$ ipython --no-banner

In [1]: import numpy as np

In [2]: np.set_printoptions(suppress=True, linewidth=140)

In [3]: tidy = lambda a: np.round(a, 2) + 0

In [4]: W0 = np.load("w.npy")

In [5]: W0
Out[5]: 
array([[0, 1, 0, 0, 0, 0, 0],
       [0, 0, 0, 0, 0, 0, 1],
       [0, 0, 0, 1, 0, 0, 0],
       [0, 0, 1, 0, 0, 0, 0],
       [0, 0, 0, 0, 0, 1, 0],
       [0, 0, 0, 0, 1, 0, 0],
       [1, 0, 0, 0, 0, 0, 0]])

In [6]: # keeps lengths

In [7]: rng = np.random.default_rng(45)

In [8]: lab = rng.permutation(7)

In [9]: other = W0[:, lab] * rng.choice([-1, 1], 7)

In [10]: other
Out[10]: 
array([[ 0,  0,  0,  0, -1,  0,  0],
       [ 0,  1,  0,  0,  0,  0,  0],
       [ 0,  0,  0,  0,  0,  1,  0],
       [ 1,  0,  0,  0,  0,  0,  0],
       [ 0,  0,  1,  0,  0,  0,  0],
       [ 0,  0,  0,  0,  0,  0,  1],
       [ 0,  0,  0,  1,  0,  0,  0]])

In [11]: Uu, _, Vt = np.linalg.svd(W0.T @ other)

In [12]: tidy(np.linalg.lstsq(W0, other)[0])
Out[12]: 
array([[ 0.,  0.,  0.,  1.,  0.,  0.,  0.],
       [ 0.,  0.,  0.,  0., -1.,  0.,  0.],
       [ 1.,  0.,  0.,  0.,  0.,  0.,  0.],
       [ 0.,  0.,  0.,  0.,  0.,  1.,  0.],
       [ 0.,  0.,  0.,  0.,  0.,  0.,  1.],
       [ 0.,  0.,  1.,  0.,  0.,  0.,  0.],
       [ 0.,  1.,  0.,  0.,  0.,  0.,  0.]])

In [13]: Uu @ Vt
Out[13]: 
array([[ 0.,  0.,  0.,  1.,  0.,  0.,  0.],
       [ 0.,  0.,  0.,  0., -1.,  0.,  0.],
       [ 1.,  0.,  0.,  0.,  0.,  0.,  0.],
       [ 0.,  0.,  0.,  0.,  0.,  1.,  0.],
       [ 0.,  0.,  0.,  0.,  0.,  0.,  1.],
       [ 0.,  0.,  1.,  0.,  0.,  0.,  0.],
       [ 0.,  1.,  0.,  0.,  0.,  0.,  0.]])

In [14]: q, evecs = np.linalg.qr(W0[:, :3])[0], np.linalg.qr(W0[:, 3:])[0]

In [15]: s = np.linalg.svd(q.T @ evecs, compute_uv=False)

In [16]: (s > 0.9).sum()
Out[16]: np.int64(0)

In [17]: tidy(np.linalg.norm(q @ q.T - evecs @ evecs.T, 2))
Out[17]: np.float64(1.0)

In [18]: s
Out[18]: array([0., 0., 0.])

In [19]: tidy(np.linalg.norm(W0, 1)), tidy(np.linalg.norm(W0, np.inf))
Out[19]: (np.float64(1.0), np.float64(1.0))

In [20]: np.linalg.norm(W0, axis=1).argmax()
Out[20]: np.int64(0)

In [21]: tidy(np.linalg.norm(W0) ** 2 / np.linalg.norm(W0, 2) ** 2)
Out[21]: np.float64(7.0)

In [22]: tidy(np.linalg.norm(W0, axis=0))
Out[22]: array([1., 1., 1., 1., 1., 1., 1.])

In [23]: vec = np.array([-1, -1, 3, -3, 1, 0, 3])

In [24]: tidy(np.linalg.det(W0))
Out[24]: np.float64(1.0)

In [25]: tidy(np.sort(np.abs(np.degrees(np.angle(np.linalg.eigvals(W0))))))
Out[25]: array([  0.,   0.,   0., 120., 120., 180., 180.])

In [26]: tidy(np.linalg.inv(W0))
Out[26]: 
array([[0., 0., 0., 0., 0., 0., 1.],
       [1., 0., 0., 0., 0., 0., 0.],
       [0., 0., 0., 1., 0., 0., 0.],
       [0., 0., 1., 0., 0., 0., 0.],
       [0., 0., 0., 0., 0., 1., 0.],
       [0., 0., 0., 0., 1., 0., 0.],
       [0., 1., 0., 0., 0., 0., 0.]])

In [27]: arr = np.load("a.npy")

In [28]: arr
Out[28]: 
array([[1, 0, 0],
       [0, 2, 0],
       [0, 0, 2]])

In [29]: vals, evecs = np.linalg.eig(arr)

In [30]: arr @ evecs[:, 0] - vals[0] * evecs[:, 0]
Out[30]: array([0., 0., 0.])

In [31]: np.prod(vals)
Out[31]: np.float64(4.0)

In [32]: tidy(np.sort(np.linalg.eigvals(np.linalg.inv(arr))))
Out[32]: array([0.5, 0.5, 1. ])

In [33]: tidy(np.sort(np.linalg.eigvals(arr @ arr)))
Out[33]: array([1., 4., 4.])

In [34]: np.poly(arr)
Out[34]: array([ 1., -5.,  8., -4.])

In [35]: tidy(np.linalg.det(arr[::-1]))
Out[35]: np.float64(-4.0)

In [36]: tidy(np.linalg.eigvals(arr))
Out[36]: array([1., 2., 2.])

In [37]: tidy(np.linalg.eigvals(arr).sum().real)
Out[37]: np.float64(5.0)

In [38]: (arr != 0).astype(int)
Out[38]: 
array([[1, 0, 0],
       [0, 1, 0],
       [0, 0, 1]])

In [39]: (np.linalg.matrix_power((arr != 0) + (arr.T != 0) + np.eye(3), 3) > 0).astype(int)
Out[39]: 
array([[1, 0, 0],
       [0, 1, 0],
       [0, 0, 1]])

In [40]: np.flatnonzero(np.linalg.matrix_power((arr != 0) + (arr.T != 0) + np.eye(3), 3)[1])
Out[40]: array([1])

In [41]: lab = rng.permutation(7)

In [42]: lab
Out[42]: array([2, 0, 3, 5, 4, 1, 6])

In [43]: other = W0[lab][:, lab]

In [44]: np.diag(other)
Out[44]: array([0, 0, 0, 0, 0, 0, 0])

In [45]: tidy(np.linalg.det(other)), tidy(np.linalg.det(W0[lab]))
Out[45]: (np.float64(1.0), np.float64(1.0))

In [46]: th = np.radians(90)

In [47]: r_ = np.eye(3)

In [48]: r_[2, 2] = r_[0, 0] = np.cos(th)

In [49]: r_[2, 0], r_[0, 2] = -np.sin(th), np.sin(th)

In [50]: tidy(r_)
Out[50]: 
array([[ 0.,  0.,  1.],
       [ 0.,  1.,  0.],
       [-1.,  0.,  0.]])

In [51]: other = arr @ r_.T

In [52]: tidy(other)
Out[52]: 
array([[ 0.,  0., -1.],
       [ 0.,  2.,  0.],
       [ 2.,  0.,  0.]])

In [53]: np.allclose(arr @ arr.T, other @ other.T)
Out[53]: True

In [54]: np.allclose(np.linalg.norm(arr, axis=1), np.linalg.norm(other, axis=1))
Out[54]: True

In [55]: tidy(np.linalg.det(r_)), np.trace(r_)
Out[55]: (np.float64(1.0), np.float64(1.0))

In [56]: X = np.load("layer17.npy")

In [57]: X
Out[57]: 
array([[3, 3, 2, 2],
       [0, 0, 1, 3],
       [2, 0, 0, 2],
       [1, 0, 2, 1]])

In [58]: other = np.linalg.inv(X)

In [59]: np.allclose(other, X.T)
Out[59]: False

In [60]: tidy(np.linalg.inv(other))
Out[60]: 
array([[3., 3., 2., 2.],
       [0., 0., 1., 3.],
       [2., 0., 0., 2.],
       [1., 0., 2., 1.]])

In [61]: tidy(np.linalg.slogdet(X)[0])
Out[61]: np.float64(-1.0)

In [62]: tidy(np.linalg.det(X) * np.linalg.det(other))
Out[62]: np.float64(1.0)
